In [1]: import numpy as np

In [2]: np.set_printoptions(precision=1, suppress=True, linewidth=120, legacy="1.25")

In [3]: f = np.array([0, 2, 0, 2])

In [4]: rng = np.random.default_rng(348304)

In [5]: E = np.outer(rng.normal(size=27), f) + 0.3 * rng.normal(size=(27, 4))

In [6]: E.round(1) + 0
Out[6]: 
array([[ 0.1,  0. , -0.2, -0.2],
       [-0.6,  3.6,  0.2,  3.9],
       [-0.6, -0.7,  0.2, -0.6],
       [-0.7,  0.2,  0.1,  0.6],
       [ 0.3,  3.2,  0.1,  3.4],
       [ 0.1, -3.4,  0. , -3. ],
       [ 0.3,  1.2,  0.4,  0.9],
       [-0.2,  2.4,  0.1,  2.2],
       [ 0.1,  1. , -0.1,  1.1],
       [-0.7, -4. ,  0. , -4.3],
       [ 0. ,  0. , -0.1,  0.4],
       [ 0.4,  0.6, -0.2,  0.2],
       [-0.5,  2.7,  0. ,  1.9],
       [ 0.5,  4. , -0.1,  4.5],
       [ 0.1,  1.3, -0.3,  1.4],
       [ 0.4, -0.9, -0.2, -0.4],
       [-0.2,  5. , -0.3,  5.1],
       [-0.3,  2.8,  0.1,  2.4],
       [ 0.1,  0.6,  0.2,  0.3],
       [ 0.5,  0.5, -0.3,  0.2],
       [-0.3,  2.7,  0. ,  2.9],
       [ 0.7, -1.1,  0.6, -1. ],
       [-0.1,  2.9,  0. ,  2. ],
       [ 0.1,  1.5,  0. ,  0.9],
       [-0.3,  0.6,  0.2,  1.4],
       [ 0. ,  0.5, -0.1,  0.7],
       [ 0.4, -0.7,  0. , -0.5]])

In [7]: M2 = np.c_[E[:, :2] @ np.array([[-9, -1], [3, -6]]), np.array([2, 1, 1, -2, 1, 0, 3, 1, 3, 1, 0, -2, -3, 0, -3, 2, -3, -3, 2, 0, -1, 1, 0, 1, 3, -2, -1])]

In [8]: M2
Out[8]: 
array([[ -0.8,  -0.1,   2. ],
       [ 16.3, -20.7,   1. ],
       [  3. ,   5. ,   1. ],
       [  6.5,  -0.3,  -2. ],
       [  6.9, -19.5,   1. ],
       [-10.8,  20.2,   0. ],
       [  1.2,  -7.7,   3. ],
       [  9.4, -14.3,   1. ],
       [  2.2,  -6.3,   3. ],
       [ -6.1,  24.7,   1. ],
       [  0.5,  -0.1,   0. ],
       [ -1.9,  -4. ,  -2. ],
       [ 12.1, -15.6,  -3. ],
       [  7.6, -24.7,   0. ],
       [  2.9,  -7.9,  -3. ],
       [ -5.9,   4.8,   2. ],
       [ 17.2, -29.8,  -3. ],
       [ 11.3, -16.6,  -3. ],
       [  0.5,  -3.7,   2. ],
       [ -2.9,  -3.6,   0. ],
       [ 10.6, -15.9,  -1. ],
       [-10. ,   6.1,   1. ],
       [  9.2, -17.2,   0. ],
       [  4.1,  -9.2,   1. ],
       [  4.3,  -3.4,   3. ],
       [  1.7,  -3.2,  -2. ],
       [ -5.8,   3.8,  -1. ]])

In [9]: np.linalg.matrix_rank(M2)
Out[9]: 3

In [10]: np.round(np.linalg.lstsq(E, M2[:, 0])[0], 1) + 0
Out[10]: array([-9.,  3.,  0.,  0.])

In [11]: np.linalg.matrix_rank(np.c_[E, M2])
Out[11]: 5

In [12]: np.round(np.linalg.norm(M2 - E @ np.linalg.lstsq(E, M2)[0], axis=0), 1) + 0
Out[12]: array([0. , 0. , 8.6])
